In [1]: import numpy as np

In [2]: np.set_printoptions(precision=3, suppress=True, linewidth=140)

In [3]: rnd = lambda a: np.round(a, 3) + 0

In [4]: arr = np.load("x.npy")

In [5]: print(arr)
[[-1  2 -2 -2  3 -1 -2 -2]
 [-2 -3 -1 -1 -2  0  2  0]
 [-2 -3 -1 -1 -2  0  2  0]
 [-2  3 -3 -3 -3 -1  3 -2]
 [ 3 -2 -2  0 -3 -3  3  3]]

In [6]: # looks like rank 4

In [7]: rank = np.linalg.matrix_rank(arr)

In [8]: rank
Out[8]: np.int64(4)

In [9]: N = np.linalg.svd(arr)[2][rank:].T

In [10]: np.linalg.matrix_rank(arr.T @ arr), np.linalg.matrix_rank(arr @ arr.T)
Out[10]: (np.int64(4), np.int64(4))

In [11]: rnd(arr @ N)
Out[11]: 
array([[0., 0., 0., 0.],
       [0., 0., 0., 0.],
       [0., 0., 0., 0.],
       [0., 0., 0., 0.],
       [0., 0., 0., 0.]])

In [12]: C2 = arr.T @ arr

In [13]: print(np.linalg.matrix_rank(C2))
4

In [14]: rnd(np.linalg.eigvalsh(C2)[::-1])
Out[14]: array([87.4  , 58.421, 27.005, 11.173,  0.   ,  0.   ,  0.   ,  0.   ])

In [15]: np.trace(C2), (arr ** 2).sum()
Out[15]: (np.int64(184), np.int64(184))

In [16]: C2
Out[16]: 
array([[ 22,  -2,   6,  12,   2,  -6,  -3,  15],
       [ -2,  35,  -3,  -7,  15,   1, -13, -16],
       [  6,  -3,  19,  15,  13,  11, -15,   4],
       [ 12,  -7,  15,  15,   7,   5,  -9,  10],
       [  2,  15,  13,   7,  35,   9, -32,  -9],
       [ -6,   1,  11,   5,   9,  11, -10,  -5],
       [ -3, -13, -15,  -9, -32, -10,  30,   7],
       [ 15, -16,   4,  10,  -9,  -5,   7,  17]])

In [17]: left, s, vt = np.linalg.svd(arr, full_matrices=False)

In [18]: rnd(left.T @ arr @ vt.T)
Out[18]: 
array([[9.349, 0.   , 0.   , 0.   , 0.   ],
       [0.   , 7.643, 0.   , 0.   , 0.   ],
       [0.   , 0.   , 5.197, 0.   , 0.   ],
       [0.   , 0.   , 0.   , 3.343, 0.   ],
       [0.   , 0.   , 0.   , 0.   , 0.   ]])

In [19]: rnd(left.T @ left)
Out[19]: 
array([[1., 0., 0., 0., 0.],
       [0., 1., 0., 0., 0.],
       [0., 0., 1., 0., 0.],
       [0., 0., 0., 1., 0.],
       [0., 0., 0., 0., 1.]])

In [20]: rnd(np.abs(vt[0]))
Out[20]: array([0.027, 0.34 , 0.286, 0.15 , 0.608, 0.212, 0.575, 0.184])

In [21]: left, s, vt = np.linalg.svd(arr)

In [22]: evecs = vt[:(s > 1e-8).sum()]

In [23]: rng = np.random.default_rng(12)

In [24]: x0 = arr[1] + 2 * arr[2] + rng.integers(2) * np.eye(8)[1]

In [25]: x0
Out[25]: array([-6., -8., -3., -3., -6.,  0.,  6.,  0.])

In [26]: rnd(np.linalg.norm(x0 - evecs.T @ evecs @ x0))
Out[26]: np.float64(0.274)

In [27]: np.linalg.matrix_rank(np.vstack([arr, x0]))
Out[27]: np.int64(5)

In [28]: rnd(np.trace(np.linalg.pinv(arr) @ arr))
Out[28]: np.float64(4.0)

In [29]: np.unique(arr.round(6), axis=0).shape
Out[29]: (4, 8)

In [30]: Y = np.array([[1, -2, 0, 2, 2, 1, 0],
    ...:     [2, 0, -3, 0, 0, -1, -2],
    ...:     [-3, 0, -1, 0, 2, 3, 3]])

In [31]: J = np.block([[np.zeros((3, 3)), Y], [Y.T, np.zeros((7, 7))]])

In [32]: J
Out[32]: 
array([[ 0.,  0.,  0.,  1., -2.,  0.,  2.,  2.,  1.,  0.],
       [ 0.,  0.,  0.,  2.,  0., -3.,  0.,  0., -1., -2.],
       [ 0.,  0.,  0., -3.,  0., -1.,  0.,  2.,  3.,  3.],
       [ 1.,  2., -3.,  0.,  0.,  0.,  0.,  0.,  0.,  0.],
       [-2.,  0.,  0.,  0.,  0.,  0.,  0.,  0.,  0.,  0.],
       [ 0., -3., -1.,  0.,  0.,  0.,  0.,  0.,  0.,  0.],
       [ 2.,  0.,  0.,  0.,  0.,  0.,  0.,  0.,  0.,  0.],
       [ 2.,  0.,  2.,  0.,  0.,  0.,  0.,  0.,  0.,  0.],
       [ 1., -1.,  3.,  0.,  0.,  0.,  0.,  0.,  0.,  0.],
       [ 0., -2.,  3.,  0.,  0.,  0.,  0.,  0.,  0.,  0.]])

In [33]: (J + J.T) / 2
Out[33]: 
array([[ 0.,  0.,  0.,  1., -2.,  0.,  2.,  2.,  1.,  0.],
       [ 0.,  0.,  0.,  2.,  0., -3.,  0.,  0., -1., -2.],
       [ 0.,  0.,  0., -3.,  0., -1.,  0.,  2.,  3.,  3.],
       [ 1.,  2., -3.,  0.,  0.,  0.,  0.,  0.,  0.,  0.],
       [-2.,  0.,  0.,  0.,  0.,  0.,  0.,  0.,  0.,  0.],
       [ 0., -3., -1.,  0.,  0.,  0.,  0.,  0.,  0.,  0.],
       [ 2.,  0.,  0.,  0.,  0.,  0.,  0.,  0.,  0.,  0.],
       [ 2.,  0.,  2.,  0.,  0.,  0.,  0.,  0.,  0.,  0.],
       [ 1., -1.,  3.,  0.,  0.,  0.,  0.,  0.,  0.,  0.],
       [ 0., -2.,  3.,  0.,  0.,  0.,  0.,  0.,  0.,  0.]])

In [34]: rnd(np.linalg.det(J))
Out[34]: np.float64(0.0)

In [35]: print(np.allclose(J @ J.T, J.T @ J))
True

In [36]: print(rnd(np.linalg.matrix_power(J, 2)))
[[ 14.   1.   4.   0.   0.   0.   0.   0.   0.   0.]
 [  1.  18. -12.   0.   0.   0.   0.   0.   0.   0.]
 [  4. -12.  32.   0.   0.   0.   0.   0.   0.   0.]
 [  0.   0.   0.  14.  -2.  -3.   2.  -4. -10. -13.]
 [  0.   0.   0.  -2.   4.   0.  -4.  -4.  -2.   0.]
 [  0.   0.   0.  -3.   0.  10.   0.  -2.   0.   3.]
 [  0.   0.   0.   2.  -4.   0.   4.   4.   2.   0.]
 [  0.   0.   0.  -4.  -4.  -2.   4.   8.   8.   6.]
 [  0.   0.   0. -10.  -2.   0.   2.   8.  11.  11.]
 [  0.   0.   0. -13.   0.   3.   0.   6.  11.  13.]]

In [37]: x0 = np.array([3, -1, 1, 2, -1, 1, 0, 1, 3, 2])

In [38]: a = np.maximum(J @ x0, 0)

In [39]: print(np.flatnonzero(a > 1e-9))
[0 2 5 6 7 8 9]

In [40]: rnd(np.tanh(J @ x0))
Out[40]: array([ 1.   , -1.   ,  1.   , -0.964, -1.   ,  0.964,  1.   ,  1.   ,  1.   ,  1.   ])

In [41]: J.T @ a
Out[41]: array([ 35., -23.,  50., -21., -18., -10.,  18.,  38.,  39.,  30.])
